$ python -q
>>> import numpy as np
>>> from numpy import linalg as LA
>>> np.set_printoptions(precision=2, suppress=True, linewidth=120)
>>> K = np.load("mat.npy")
>>> K.round(2) + 0
array([[ -6.63,  -1.37,  -5.31,  -1.3 ,  -7.78],
       [ -3.83,   8.4 ,   8.66,  33.29,  18.61],
       [ -3.91,   7.32,   7.45,  25.23,  13.91],
       [ -5.33,   2.56,   0.56,   9.35,   1.46],
       [ -4.53,   4.52,   3.72,  11.81,   4.87],
       [ -4.16,   5.83,   5.59,  16.51,   8.43],
       [ -7.17,  -2.4 ,  -7.16,  -0.34,  -8.63],
       [ -5.88,   1.42,  -1.4 ,   9.4 ,   0.09],
       [ -5.24,   4.03,   2.17,  20.81,   8.06],
       [ -7.06,  -3.12,  -7.71,  -9.02, -13.16],
       [ -6.99,  -2.5 ,  -6.99,  -4.66, -10.57],
       [ -8.39,  -5.51, -12.1 ,  -5.28, -14.48],
       [ -3.32,   8.99,  10.01,  28.96,  17.5 ],
       [ -4.18,   6.1 ,   5.83,  19.32,   9.94],
       [ -3.46,   5.48,   6.29,   0.  ,   1.05]])
>>> D = LA.norm(K[:, None] - K[None], axis=-1)
>>> print(D.shape)
(15, 15)
>>> D.mean(axis=1).argmax()
np.int64(1)
>>> LA.matrix_rank(D ** 2)
np.int64(4)
>>> F = np.loadtxt("block17.csv", delimiter=",")
>>> F
array([[ 1.  ,  1.  ,  0.8 , -2.93, -0.4 ],
       [ 0.  , -1.3 ,  0.1 ,  3.85,  1.5 ],
       [ 0.7 ,  0.9 ,  0.7 , -2.67, -1.4 ],
       [ 0.5 ,  0.1 , -1.3 , -0.3 , -3.5 ],
       [ 0.6 , -0.2 , -1.  ,  0.78, -0.4 ],
       [ 0.1 ,  0.1 , -0.3 , -0.3 ,  0.  ],
       [-0.4 , -0.8 ,  0.3 ,  2.48, -1.6 ],
       [-1.1 , -0.1 , -0.4 ,  0.31, -0.7 ],
       [-1.7 ,  1.  , -0.1 , -2.96, -2.1 ],
       [ 1.2 ,  0.3 , -1.7 , -0.97,  1.8 ],
       [-2.1 ,  0.  ,  1.7 ,  0.  ,  2.1 ],
       [-1.6 ,  1.3 , -1.  , -4.11, -1.1 ],
       [ 0.2 ,  2.5 ,  1.  , -7.35, -0.6 ],
       [-0.2 ,  1.6 , -0.2 , -5.01, -2.3 ],
       [ 0.3 ,  0.8 , -0.4 , -2.47,  0.8 ],
       [-1.9 ,  0.5 ,  1.2 , -1.44,  0.5 ],
       [-1.4 ,  1.7 , -0.2 , -4.93,  1.6 ],
       [ 0.9 , -1.8 , -0.1 ,  5.52, -0.3 ],
       [-2.  ,  1.4 ,  0.8 , -4.12, -0.1 ],
       [-0.5 ,  0.7 , -1.4 , -2.21, -1.  ],
       [-0.4 ,  1.  ,  0.2 , -2.88,  0.3 ],
       [ 0.4 , -0.4 ,  1.3 ,  1.16, -1.9 ],
       [-1.8 , -1.3 , -0.2 ,  3.96, -0.2 ]])
>>> x0 = np.array([2, 1, 0, -3, 2])
>>> y = F @ x0
>>> c, lr = np.zeros(5), 1 / LA.norm(F, 2) ** 2
>>> for i in range(20):
...     c -= lr * F.T @ (F @ c - y)
...     if i % 5 == 0: print(i, round(LA.norm(F @ c - y), 2))
... 
0 16.01
5 8.65
10 4.94
15 2.92
>>> np.round(LA.cond(F), 2)
np.float64(112.01)
>>> C2 = np.cov(F, rowvar=False)
>>> np.round(LA.eigvalsh(C2)[::-1], 2) + 0
array([11.29,  2.09,  1.14,  0.68,  0.  ])
>>> print(np.corrcoef(F.T))
[[ 1.   -0.15 -0.26  0.15 -0.16]
 [-0.15  1.    0.08 -1.   -0.08]
 [-0.26  0.08  1.   -0.07  0.15]
 [ 0.15 -1.   -0.07  1.    0.08]
 [-0.16 -0.08  0.15  0.08  1.  ]]
>>> F.std(axis=0)
array([1.05, 1.03, 0.89, 3.11, 1.38])
>>> np.polyfit(F[:, 0], F[:, 1], 1)
array([-0.15,  0.33])
>>> C2.shape
(5, 5)
>>> np.median(F, axis=0)
array([-0.2 ,  0.5 , -0.1 , -1.44, -0.4 ])
>>> M2 = np.c_[F[:, :4] @ np.array([[-2, 7, -9, 3], [2, 4, 7, -5], [7, -6, -9, -1], [1, 3, 6, -2]]), np.array([1, 5, 2, 4, 0, 2, 5, 1, 2, 2, 5, 1, 4, 3, 5, 5, 3, 5, 4, 1, 2, 5, 5])]
>>> M2
array([[  2.67,  -2.59, -26.78,   3.06,   1.  ],
       [  1.95,   5.75,  13.1 ,  -1.3 ,   5.  ],
       [  2.63,  -3.71, -22.32,   2.24,   2.  ],
       [-10.2 ,  10.8 ,   6.1 ,   2.9 ,   4.  ],
       [ -7.82,  11.74,   6.88,   2.24,   0.  ],
       [ -2.4 ,   2.  ,   0.7 ,   0.7 ,   2.  ],
       [  3.78,  -0.36,  10.18,  -2.46,   5.  ],
       [ -0.49,  -4.77,  14.66,  -3.02,   1.  ],
       [  1.74, -16.18,   5.44,  -4.08,   2.  ],
       [-14.67,  16.89,   0.78,   5.74,   2.  ],
       [ 16.1 , -24.9 ,   3.6 ,  -8.  ,   5.  ],
       [ -5.31, -12.33,   7.84,  -2.08,   1.  ],
       [  4.25, -16.65, -37.4 ,   1.8 ,   4.  ],
       [ -2.81,  -8.83, -15.26,   1.62,   3.  ],
       [ -4.27,   0.29,  -8.32,   2.24,   5.  ],
       [ 11.76, -22.82,   1.16,  -6.52,   5.  ],
       [ -0.13, -16.59,  -3.28,  -2.64,   3.  ],
       [ -0.58,  16.26,  13.32,   0.76,   5.  ],
       [  8.28, -25.56,  -4.12,  -5.56,   4.  ],
       [ -9.61,   1.07,   8.74,   0.82,   1.  ],
       [  1.32,  -8.64,  -8.48,  -0.64,   2.  ],
       [  8.66,  -3.12, -11.14,  -0.42,   5.  ],
       [  3.56,  -4.72,  32.66,  -6.62,   5.  ]])
>>> np.round(LA.norm(M2 - F @ LA.lstsq(F, M2)[0], axis=0), 2) + 0
array([ 0. ,  0. ,  0. ,  0. , 14.9])
>>> LA.matrix_rank(np.c_[F, M2])
np.int64(6)
>>> x0 = np.array([0, -1, 3, -2, 0])
>>> y = M2 @ x0
>>> np.round(LA.solve(M2.T @ M2, M2.T @ y), 2) + 0
array([ 0., -1.,  3., -2.,  0.])
>>> rng = np.random.default_rng(2681)
>>> y = y + 0.1 * rng.normal(size=23)
>>> print(y)
[-83.74  36.12 -67.73   1.7    4.36  -1.42  35.83  54.77  40.77 -26.16  51.66  39.84 -99.07 -40.21 -29.68  39.38  12.03
  21.99  24.37  23.55 -15.55 -29.53 115.94]
>>> c, *_ = LA.lstsq(M2, y)
>>> [round(float(LA.norm(LA.solve(M2.T @ M2 + lam * np.eye(5), M2.T @ y))), 2) for lam in (0, 1, 10, 100)]
[3.78, 3.53, 3.5, 3.42]
>>> print(c)
[-0.02 -0.98  2.98 -2.11 -0.01]
>>> mat = np.load("out14.npy")
>>> mat
array([[ 0.  ,  0.52,  0.  ],
       [ 0.  ,  0.84,  0.  ],
       [ 0.  , -0.64,  0.  ],
       [ 0.  , -0.24,  0.  ],
       [ 0.  ,  1.08,  0.  ]])
>>> print(LA.norm(mat, axis=0))
[0.   1.62 0.  ]
>>> LA.svd(mat, compute_uv=False)
array([1.62, 0.  , 0.  ])
>>> print(mat.T @ mat)
[[0.   0.   0.  ]
 [0.   2.61 0.  ]
 [0.   0.   0.  ]]
>>> mat[:, 0] @ mat[:, 1]
np.float64(0.0)
>>> Uu, sigma, VT = LA.svd(mat)
>>> print(np.argmax(sigma[:-1] / (sigma[1:] + 1e-6)) + 1)
1
>>> M2 = Uu[:, :1] @ np.diag(sigma[:1]) @ VT[:1]
>>> round(np.abs(mat - M2).max(), 2)
np.float64(0.0)
>>> print(M2)
[[ 0.    0.52  0.  ]
 [ 0.    0.84  0.  ]
 [ 0.   -0.64  0.  ]
 [ 0.   -0.24  0.  ]
 [ 0.    1.08  0.  ]]
>>> np.round(LA.norm(mat - M2) / LA.norm(mat), 2)
np.float64(0.0)
>>> m1 = np.loadtxt("sample5.csv", delimiter=",")
>>> m1
array([[ 4.,  8.,  2.],
       [-2., -4., -1.],
       [ 2.,  4.,  1.],
       [-4., -8., -2.],
       [-4., -8., -2.]])
>>> rank = LA.matrix_rank(m1)
>>> rank
np.int64(1)
>>> N = LA.svd(m1)[2][rank:].T
>>> np.allclose(m1 @ N, 0)
True
>>> print(LA.matrix_rank(m1.T @ m1), LA.matrix_rank(m1 @ m1.T))
1 1
>>> N.shape
(3, 2)
>>> print(N @ N.T)
[[ 0.81 -0.38 -0.1 ]
 [-0.38  0.24 -0.19]
 [-0.1  -0.19  0.95]]
>>> M = np.array([[0.0, 0.0, -1.0, -1.0, 0.0, -1.0],
...     [0.0, 0.0, 0.0, 0.0, -1.0, 0.0],
...     [-1.0, 0.0, 0.0, -1.0, 0.0, -1.0],
...     [-1.0, 0.0, -1.0, 0.0, 0.0, -1.0],
...     [0.0, -1.0, 0.0, 0.0, 0.0, 0.0],
...     [-1.0, 0.0, -1.0, -1.0, 0.0, 0.0]])
>>> # symmetric, so the eigenvalues are real
>>> u, g = F[0], F[22]
>>> np.round(u @ g, 2)
np.float64(-14.78)
>>> print(round(u @ u, 2))
11.38
>>> pr = (u @ g) / (u @ u) * u
>>> np.round(g - pr, 2) + 0
array([-0.5 ,  0.  ,  0.84,  0.16, -0.72])
>>> round((g - pr) @ u, 2)
np.float64(-0.0)
>>> np.outer(u, g)
array([[ -1.8 ,  -1.3 ,  -0.2 ,   3.96,  -0.2 ],
       [ -1.8 ,  -1.3 ,  -0.2 ,   3.96,  -0.2 ],
       [ -1.44,  -1.04,  -0.16,   3.17,  -0.16],
       [  5.27,   3.81,   0.59, -11.6 ,   0.59],
       [  0.72,   0.52,   0.08,  -1.58,   0.08]])
>>> M2 = LA.inv(M)
>>> print(M2)
[[ 0.67 -0.   -0.33 -0.33 -0.   -0.33]
 [-0.   -0.   -0.   -0.   -1.   -0.  ]
 [-0.33 -0.    0.67 -0.33 -0.   -0.33]
 [-0.33  0.   -0.33  0.67  0.   -0.33]
 [-0.   -1.   -0.   -0.   -0.   -0.  ]
 [-0.33  0.   -0.33 -0.33  0.    0.67]]
>>> np.round(M @ M2, 2) + 0
array([[1., 0., 0., 0., 0., 0.],
       [0., 1., 0., 0., 0., 0.],
       [0., 0., 1., 0., 0., 0.],
       [0., 0., 0., 1., 0., 0.],
       [0., 0., 0., 0., 1., 0.],
       [0., 0., 0., 0., 0., 1.]])
>>> np.allclose(M2, M.T)
False
>>> round(float(LA.cond(M)), 2)
3.0
>>> np.round(LA.inv(M2), 2) + 0
array([[ 0.,  0., -1., -1.,  0., -1.],
       [ 0.,  0.,  0.,  0., -1.,  0.],
       [-1.,  0.,  0., -1.,  0., -1.],
       [-1.,  0., -1.,  0.,  0., -1.],
       [ 0., -1.,  0.,  0.,  0.,  0.],
       [-1.,  0., -1., -1.,  0.,  0.]])
>>> E = np.array([[7, 11, 12, 6],
...     [1, 5, 6, 0],
...     [4, 8, 9, 3],
...     [5, 9, 10, 4],
...     [-2, 2, 3, -3],
...     [2, 6, 7, 1]])
>>> # null space of dimension 2
>>> M2 = E / np.sqrt((E ** 2).mean(axis=1, keepdims=True))
>>> LA.norm(M2, axis=1)
array([2., 2., 2., 2., 2., 2.])
>>> print(LA.matrix_rank(M2) == LA.matrix_rank(E))
True
>>> LA.matrix_rank(E - E.mean(axis=1, keepdims=True))
np.int64(1)
>>> np.allclose(E[:-1].T @ LA.lstsq(E[:-1].T, E[-1])[0], E[-1])
True
>>> np.unique(E.round(6), axis=0).shape
(6, 4)
>>> np.abs(np.diag(LA.qr(E)[1])) > 1e-9
array([ True,  True, False, False])
>>> W0 = np.load("x.npy")
>>> W0
array([[6, 8, 7, 9],
       [9, 6, 8, 7],
       [7, 9, 6, 8],
       [8, 7, 9, 6]])
>>> Uu, sigma, VT = LA.svd(W0, full_matrices=False)
>>> np.abs(VT[0])
array([0.5, 0.5, 0.5, 0.5])
>>> np.abs(Uu[:, 0]).round(6).argmax()
np.int64(0)
>>> np.allclose(Uu * sigma @ VT, W0)
True
>>> sigma
array([30.  ,  4.  ,  1.41,  1.41])
>>> np.round(VT @ VT.T, 2) + 0
array([[1., 0., 0., 0.],
       [0., 1., 0., 0.],
       [0., 0., 1., 0.],
       [0., 0., 0., 1.]])
>>> np.round(Uu.T @ Uu, 2) + 0
array([[1., 0., 0., 0.],
       [0., 1., 0., 0.],
       [0., 0., 1., 0.],
       [0., 0., 0., 1.]])
>>> x0 = np.array([2, 3, -1, -3, 1, 1])
>>> (M @ x0).argmax()
np.int64(0)
>>> np.einsum("ij,j->i", M, x0)
array([ 3., -1.,  0., -2., -3.,  2.])
>>> np.sign((M @ x0).round(6))
array([ 1., -1.,  0., -1., -1.,  1.])
>>> M * x0
array([[ 0.,  0.,  1.,  3.,  0., -1.],
       [ 0.,  0., -0., -0., -1.,  0.],
       [-2.,  0., -0.,  3.,  0., -1.],
       [-2.,  0.,  1., -0.,  0., -1.],
       [ 0., -3., -0., -0.,  0.,  0.],
       [-2.,  0.,  1.,  3.,  0.,  0.]])
>>> (M * x0).sum(axis=1)
array([ 3., -1.,  0., -2., -3.,  2.])
>>> M @ x0
array([ 3., -1.,  0., -2., -3.,  2.])
>>> M @ (2 * x0)
array([ 6., -2.,  0., -4., -6.,  4.])
>>> LA.norm(M @ x0) <= LA.norm(M, 2) * LA.norm(x0) + 1e-9
np.True_
